$ python3 -q
>>> import numpy as np
>>> from numpy import linalg as LA
>>> np.set_printoptions(precision=2, suppress=True, linewidth=160)
>>> def rnd(a):
...     return np.round(a, 2) + 0
... 
>>> mat = np.load("m.npy")
>>> print(rnd(mat))
[[-0.26 -0.86  0.35  0.2   0.16 -0.02]
 [ 0.33 -0.41 -0.66 -0.28  0.05 -0.46]
 [ 0.2  -0.05 -0.18 -0.18  0.7   0.64]
 [ 0.46  0.05  0.64 -0.47  0.21 -0.33]
 [ 0.2  -0.28  0.04 -0.43 -0.65  0.52]
 [ 0.73 -0.07  0.05  0.67 -0.11  0.09]]
>>> # keeps lengths
>>> x = np.array([-3, 2, -1, -1, -3, -2])
>>> print(rnd(np.sort(np.abs(np.degrees(np.angle(LA.eigvals(mat)))))))
[  0.   108.36 108.36 128.7  128.7  180.  ]
>>> print(rnd(np.abs(LA.eigvals(mat))))
[1. 1. 1. 1. 1. 1.]
>>> def softmax(z):
...     e = np.exp(z - z.max(axis=-1, keepdims=True))
...     return e / e.sum(axis=-1, keepdims=True)
... 
>>> print(rnd(softmax(10 * mat[3])))
[0.14 0.   0.84 0.   0.01 0.  ]
>>> print(rnd(softmax(mat[3] + 2)))
[0.22 0.15 0.27 0.09 0.17 0.1 ]
>>> att = mat @ mat.T / np.sqrt(6)
>>> print(softmax(att).round(6).argmax(axis=1))
[0 1 2 3 4 5]
>>> print(rnd(softmax(att)[3] @ mat))
[ 0.29 -0.25  0.09 -0.11  0.07  0.04]
>>> rng = np.random.default_rng(9154)
>>> labels = rng.permutation(6)
>>> print(labels)
[3 2 5 1 0 4]
>>> B = mat[labels][:, labels]
>>> print(np.allclose(B, mat))
False
>>> print(rnd(np.trace(B)))
-1.88
>>> print(rnd(np.sort(np.abs(LA.eigvals(B)))))
[1. 1. 1. 1. 1. 1.]
>>> B = mat + rng.integers(-2, 3, (6, 1)) @ rng.integers(-2, 3, (1, 6))
>>> print(rnd(B))
[[-0.26 -2.86  1.35 -1.8   0.16  1.98]
 [ 0.33  1.59 -1.66  1.72  0.05 -2.46]
 [ 0.2  -2.05  0.82 -2.18  0.7   2.64]
 [ 0.46  4.05 -1.36  3.53  0.21 -4.33]
 [ 0.2   1.72 -0.96  1.57 -0.65 -1.48]
 [ 0.73 -4.07  2.05 -3.33 -0.11  4.09]]
>>> print(rnd(B - mat))
[[ 0. -2.  1. -2.  0.  2.]
 [ 0.  2. -1.  2.  0. -2.]
 [ 0. -2.  1. -2.  0.  2.]
 [ 0.  4. -2.  4.  0. -4.]
 [ 0.  2. -1.  2.  0. -2.]
 [ 0. -4.  2. -4.  0.  4.]]
>>> print(np.abs(B - mat).sum(axis=1))
[ 7.  7.  7. 14.  7. 14.]
>>> print(LA.matrix_rank(B - mat, tol=1e-8))
1
>>> print(rnd(LA.norm(mat, axis=0)))
[1. 1. 1. 1. 1. 1.]
>>> W0 = np.load("sample4.npy")
>>> print(W0)
[[1.   0.2  0.04 0.01 0.   0.   0.   0.   0.  ]
 [0.2  1.   0.2  0.04 0.01 0.   0.   0.   0.  ]
 [0.04 0.2  1.   0.2  0.04 0.01 0.   0.   0.  ]
 [0.01 0.04 0.2  1.   0.2  0.04 0.01 0.   0.  ]
 [0.   0.01 0.04 0.2  1.   0.2  0.04 0.01 0.  ]
 [0.   0.   0.01 0.04 0.2  1.   0.2  0.04 0.01]
 [0.   0.   0.   0.01 0.04 0.2  1.   0.2  0.04]
 [0.   0.   0.   0.   0.01 0.04 0.2  1.   0.2 ]
 [0.   0.   0.   0.   0.   0.01 0.04 0.2  1.  ]]
>>> # symmetric
>>> ev, evecs = LA.eigh(W0)
>>> x = np.array([2, 5, -4, 0, 3, -5, 3, -5, -2])
>>> print(rnd(x @ W0 @ x / (x @ x)), rnd(ev[0]), rnd(ev[-1]))
0.86 0.67 1.46
>>> print(rnd(evecs * np.abs(ev) @ evecs.T))
[[1.   0.2  0.04 0.01 0.   0.   0.   0.   0.  ]
 [0.2  1.   0.2  0.04 0.01 0.   0.   0.   0.  ]
 [0.04 0.2  1.   0.2  0.04 0.01 0.   0.   0.  ]
 [0.01 0.04 0.2  1.   0.2  0.04 0.01 0.   0.  ]
 [0.   0.01 0.04 0.2  1.   0.2  0.04 0.01 0.  ]
 [0.   0.   0.01 0.04 0.2  1.   0.2  0.04 0.01]
 [0.   0.   0.   0.01 0.04 0.2  1.   0.2  0.04]
 [0.   0.   0.   0.   0.01 0.04 0.2  1.   0.2 ]
 [0.   0.   0.   0.   0.   0.01 0.04 0.2  1.  ]]
